% python3 -q
>>> import numpy as np
>>> import numpy.linalg as la
>>> np.set_printoptions(suppress=True, linewidth=100)
>>> K = np.load("mat.npy")
>>> K.round(1) + 0
array([[1. , 0.2, 0. , 0. , 0. , 0. ],
       [0.2, 1. , 0.2, 0. , 0. , 0. ],
       [0. , 0.2, 1. , 0.2, 0. , 0. ],
       [0. , 0. , 0.2, 1. , 0.2, 0. ],
       [0. , 0. , 0. , 0.2, 1. , 0.2],
       [0. , 0. , 0. , 0. , 0.2, 1. ]])
>>> x0 = np.array([0, 1, 3, 2, 1, 1])
>>> rhs = K @ x0
>>> c, lr = np.zeros(6), 1 / la.norm(K, 2) ** 2
>>> for i in range(60):
...     c -= lr * K.T @ (K @ c - rhs)
...     if i % 10 == 0: print(i, round(la.norm(K @ c - rhs), 1))
... 
0 0.9
10 0.0
20 0.0
30 0.0
40 0.0
50 0.0
>>> np.round(la.cond(K), 1)
np.float64(2.1)
>>> c.round(1) + 0
array([0., 1., 3., 2., 1., 1.])
>>> x0 = np.array([0, 2, 1, 2, 0, 2])
>>> h1 = np.maximum(K @ x0, 0)
>>> np.round(K * (h1 > 1e-9)[:, None], 1) + 0
array([[1. , 0.2, 0. , 0. , 0. , 0. ],
       [0.2, 1. , 0.2, 0. , 0. , 0. ],
       [0. , 0.2, 1. , 0.2, 0. , 0. ],
       [0. , 0. , 0.2, 1. , 0.2, 0. ],
       [0. , 0. , 0. , 0.2, 1. , 0.2],
       [0. , 0. , 0. , 0. , 0.2, 1. ]])
>>> gram = K.T @ K
>>> np.round(np.diag(gram), 1)
array([1. , 1.1, 1.1, 1.1, 1.1, 1. ])
>>> np.allclose(gram, gram.T)
True
>>> round(np.trace(gram), 1), round((K ** 2).sum(), 1)
(np.float64(6.4), np.float64(6.4))
>>> la.matrix_rank(gram)
np.int64(6)
>>> (K @ K.T).shape
(6, 6)
>>> O, evecs = la.qr(K[:, :1])[0], la.qr(K[:, 1:])[0]
>>> sig = la.svd(O.T @ evecs, compute_uv=False)
>>> sig.round(1)
array([0.4])
>>> round(float(la.norm(O @ O.T - evecs @ evecs.T, 2)), 1)
1.0
>>> x0 = np.array([1, 3, -6, 8, -1, 5])
>>> la.norm(K @ x0) <= la.norm(K, 2) * la.norm(x0) + 1e-9
np.True_
>>> (K @ x0).argmax()
np.int64(3)
>>> np.sign((K @ x0).round(6))
array([ 1.,  1., -1.,  1.,  1.,  1.])
